>>> import numpy as np
>>> from numpy import linalg as LA
>>> np.set_printoptions(suppress=True, linewidth=160)
>>> E = np.load("run4.npy")
>>> print(E)
[[ 2.46  2.38 -2.02 -3.56]
 [ 2.08  2.38 -1.85 -2.95]
 [ 1.66  1.58 -1.84 -2.62]
 [ 1.44  2.27 -2.25 -2.94]
 [ 2.19  1.57 -1.91 -3.07]
 [ 2.21  2.44 -2.38 -3.41]
 [ 2.43  1.55 -2.08 -2.67]
 [ 1.74  2.36 -1.99 -3.47]
 [-3.43 -0.97 -3.32 -3.12]
 [-2.88 -1.25 -3.27 -2.14]
 [-2.96 -0.82 -2.93 -3.8 ]
 [-2.8  -1.35 -2.93 -3.05]
 [-2.8  -0.75 -2.96 -3.45]
 [-2.65 -1.29 -3.27 -2.99]
 [-2.48 -0.79 -2.93 -3.14]
 [-2.89 -0.66 -3.18 -3.14]
 [-0.25  2.71 -2.37  0.01]
 [ 0.26  2.76 -2.23 -0.23]
 [-0.17  2.68 -2.13 -0.24]
 [-0.08  2.8  -2.41 -0.04]
 [ 0.42  2.55 -2.05 -0.17]
 [-0.25  2.8  -1.83  0.21]
 [-0.5   3.06 -2.   -0.19]
 [-0.16  2.52 -1.62 -0.05]]
>>> vec = np.array([-5, -5, 2, -5])
>>> target = E @ vec
>>> print(np.round(LA.solve(E.T @ E, E.T @ target), 2))
[-5. -5.  2. -5.]
>>> rng = np.random.default_rng(744375)
>>> target = target + 0.02 * rng.normal(size=24)
>>> print(target.round(2))
[-10.43 -11.21  -6.77  -8.35  -7.29 -10.96 -10.67  -7.12  30.96  24.8   32.06  30.14  29.05  28.11  26.2   27.06 -17.11 -18.39 -15.58 -18.26 -18.12 -17.49
 -15.83 -14.8 ]
>>> beta, *_ = LA.lstsq(E, target)
>>> print(np.round(LA.norm(target - E @ beta), 2))
0.1
